% ipython --no-banner

In [1]: import numpy as np

In [2]: from numpy import linalg as LA

In [3]: np.set_printoptions(precision=2, suppress=True, linewidth=160, legacy="1.25")

In [4]: F = np.load("layer6.npy")

In [5]: F
Out[5]: 
array([[-0.99,  1.  ,  1.  , -0.92, -0.64],
       [-0.81,  0.94,  0.99, -0.37, -0.1 ],
       [ 0.97, -1.  , -1.  ,  0.62,  0.18],
       [-0.73,  0.74,  0.95, -0.54, -0.31],
       [-0.92,  0.98,  1.  , -0.52, -0.16],
       [-0.2 ,  0.65,  0.79,  0.21,  0.22],
       [-0.89,  0.95,  1.  , -0.64, -0.33],
       [ 0.96, -0.77, -0.99,  0.95,  0.81],
       [-0.97,  1.  ,  1.  ,  0.26,  0.58],
       [ 1.  , -1.  , -1.  ,  0.73,  0.16],
       [-0.83,  0.96,  1.  , -0.35, -0.06],
       [-0.79,  0.83,  0.98, -0.58, -0.33],
       [ 0.98, -0.8 , -1.  ,  0.97,  0.88],
       [-1.  ,  1.  ,  1.  , -0.96, -0.72],
       [-0.98,  1.  ,  1.  , -0.62, -0.12],
       [ 0.56, -0.16, -0.62,  0.62,  0.45],
       [ 0.76, -0.75, -0.96,  0.6 ,  0.36],
       [ 0.68, -0.86, -0.98,  0.26,  0.06],
       [ 0.18, -0.99, -1.  , -0.87, -0.82],
       [-0.68,  0.81,  0.96, -0.37, -0.16],
       [-0.45,  0.92,  0.98,  0.32,  0.36],
       [-0.74,  0.54,  0.9 , -0.69, -0.48],
       [ 0.99, -1.  , -1.  ,  0.6 ,  0.08]])

In [6]: Ac = F - F.mean(axis=0)

In [7]: vecs = LA.svd(Ac)[2][:2]

In [8]: other = Ac - Ac @ vecs.T @ vecs

In [9]: LA.norm(other, axis=1).round(6).argmax()
Out[9]: 8

In [10]: np.diag(vecs.T @ vecs)
Out[10]: array([0.26, 0.38, 0.42, 0.52, 0.43])

In [11]: def softmax(z):
    ...:     e = np.exp(z - z.max(axis=-1, keepdims=True))
    ...:     return e / e.sum(axis=-1, keepdims=True)
    ...: 

In [12]: softmax(F).sum(axis=1)
Out[12]: array([1., 1., 1., 1., 1., 1., 1., 1., 1., 1., 1., 1., 1., 1., 1., 1., 1., 1., 1., 1., 1., 1., 1.])

In [13]: np.round(softmax(10 * F[7]), 2) + 0
Out[13]: array([0.47, 0.  , 0.  , 0.43, 0.1 ])

In [14]: scores = F @ F.T / np.sqrt(5)

In [15]: softmax(scores)[7] @ F
Out[15]: array([ 0.72, -0.66, -0.78,  0.57,  0.34])

In [16]: proj = F @ LA.solve(F.T @ F, F.T)

In [17]: np.round(LA.eigvalsh(proj), 2) + 0
Out[17]: array([0., 0., 0., 0., 0., 0., 0., 0., 0., 0., 0., 0., 0., 0., 0., 0., 0., 0., 1., 1., 1., 1., 1.])

In [18]: round(float(np.trace(proj)), 2)
Out[18]: 5.0

In [19]: proj @ F[:, 0]
Out[19]: 
array([-0.99, -0.81,  0.97, -0.73, -0.92, -0.2 , -0.89,  0.96, -0.97,  1.  , -0.83, -0.79,  0.98, -1.  , -0.98,  0.56,  0.76,  0.68,  0.18, -0.68, -0.45,
       -0.74,  0.99])

In [20]: rng = np.random.default_rng(1840)

In [21]: lab = rng.permutation(5)

In [22]: other = F[:, lab] * rng.choice([-1, 1], 5)

In [23]: other
Out[23]: 
array([[-1.  ,  0.99, -0.64, -0.92,  1.  ],
       [-0.94,  0.81, -0.1 , -0.37,  0.99],
       [ 1.  , -0.97,  0.18,  0.62, -1.  ],
       [-0.74,  0.73, -0.31, -0.54,  0.95],
       [-0.98,  0.92, -0.16, -0.52,  1.  ],
       [-0.65,  0.2 ,  0.22,  0.21,  0.79],
       [-0.95,  0.89, -0.33, -0.64,  1.  ],
       [ 0.77, -0.96,  0.81,  0.95, -0.99],
       [-1.  ,  0.97,  0.58,  0.26,  1.  ],
       [ 1.  , -1.  ,  0.16,  0.73, -1.  ],
       [-0.96,  0.83, -0.06, -0.35,  1.  ],
       [-0.83,  0.79, -0.33, -0.58,  0.98],
       [ 0.8 , -0.98,  0.88,  0.97, -1.  ],
       [-1.  ,  1.  , -0.72, -0.96,  1.  ],
       [-1.  ,  0.98, -0.12, -0.62,  1.  ],
       [ 0.16, -0.56,  0.45,  0.62, -0.62],
       [ 0.75, -0.76,  0.36,  0.6 , -0.96],
       [ 0.86, -0.68,  0.06,  0.26, -0.98],
       [ 0.99, -0.18, -0.82, -0.87, -1.  ],
       [-0.81,  0.68, -0.16, -0.37,  0.96],
       [-0.92,  0.45,  0.36,  0.32,  0.98],
       [-0.54,  0.74, -0.48, -0.69,  0.9 ],
       [ 1.  , -0.99,  0.08,  0.6 , -1.  ]])

In [24]: U, _, vt = LA.svd(F.T @ other)

In [25]: lab
Out[25]: array([1, 0, 4, 3, 2])

In [26]: round(LA.norm(F, 2), 2)
Out[26]: 7.76

In [27]: round(float(LA.norm(F, 1)), 2), round(LA.norm(F, np.inf), 2)
Out[27]: (22.1, 4.68)

In [28]: round(float(LA.norm(F[3], 1)), 2), np.round(LA.norm(F[3], np.inf), 2)
Out[28]: (3.27, 0.95)

In [29]: np.round(LA.norm(F[3] - F[11]), 2)
Out[29]: 0.12

In [30]: LA.norm(F, axis=0)
Out[30]: array([3.93, 4.2 , 4.63, 3.04, 2.14])

In [31]: round(float(F[3] @ F[11]), 2)
Out[31]: 2.54

In [32]: mat = np.maximum(np.array([[3, -1],
    ...:     [1, -3],
    ...:     [-3, -1],
    ...:     [-1, 1],
    ...:     [-2, -2],
    ...:     [2, 2],
    ...:     [0, 2],
    ...:     [-1, 0],
    ...:     [1, 1],
    ...:     [3, 1],
    ...:     [3, -3],
    ...:     [-1, 0],
    ...:     [2, 2],
    ...:     [-1, 2],
    ...:     [-1, 1],
    ...:     [-1, -1],
    ...:     [3, -3],
    ...:     [-2, 1],
    ...:     [2, -1],
    ...:     [-1, -1],
    ...:     [-2, -3],
    ...:     [-1, 2],
    ...:     [2, 1],
    ...:     [3, -3],
    ...:     [3, 3],
    ...:     [-2, 2],
    ...:     [2, -2],
    ...:     [-2, 0],
    ...:     [-1, 1],
    ...:     [2, 0],
    ...:     [-3, 0]]) @ np.array([[-2, 1, -2, -2, 2], [1, -1, -2, -1, 1]]) + np.array([3, -1, -3, -1, -3]), 0)

In [33]: mat
Out[33]: 
array([[0, 3, 0, 0, 2],
       [0, 3, 1, 0, 0],
       [8, 0, 5, 6, 0],
       [6, 0, 0, 0, 0],
       [5, 0, 5, 5, 0],
       [1, 0, 0, 0, 3],
       [5, 0, 0, 0, 0],
       [5, 0, 0, 1, 0],
       [2, 0, 0, 0, 0],
       [0, 1, 0, 0, 4],
       [0, 5, 0, 0, 0],
       [5, 0, 0, 1, 0],
       [1, 0, 0, 0, 3],
       [7, 0, 0, 0, 0],
       [6, 0, 0, 0, 0],
       [4, 0, 1, 2, 0],
       [0, 5, 0, 0, 0],
       [8, 0, 0, 2, 0],
       [0, 2, 0, 0, 0],
       [4, 0, 1, 2, 0],
       [4, 0, 7, 6, 0],
       [7, 0, 0, 0, 0],
       [0, 0, 0, 0, 2],
       [0, 5, 0, 0, 0],
       [0, 0, 0, 0, 6],
       [9, 0, 0, 1, 0],
       [0, 3, 0, 0, 0],
       [7, 0, 1, 3, 0],
       [6, 0, 0, 0, 0],
       [0, 1, 0, 0, 1],
       [9, 0, 3, 5, 0]])

In [34]: C2 = np.cov(F, rowvar=False)

In [35]: np.round(LA.eigvalsh(C2)[::-1], 2) + 0
Out[35]: array([2.61, 0.33, 0.02, 0.01, 0.  ])

In [36]: np.argwhere(np.triu(np.abs(np.corrcoef(F.T)) > 0.8, 1))
Out[36]: 
array([[0, 1],
       [0, 2],
       [0, 3],
       [1, 2],
       [3, 4]])

In [37]: F.std(axis=0)
Out[37]: array([0.8 , 0.85, 0.94, 0.63, 0.45])
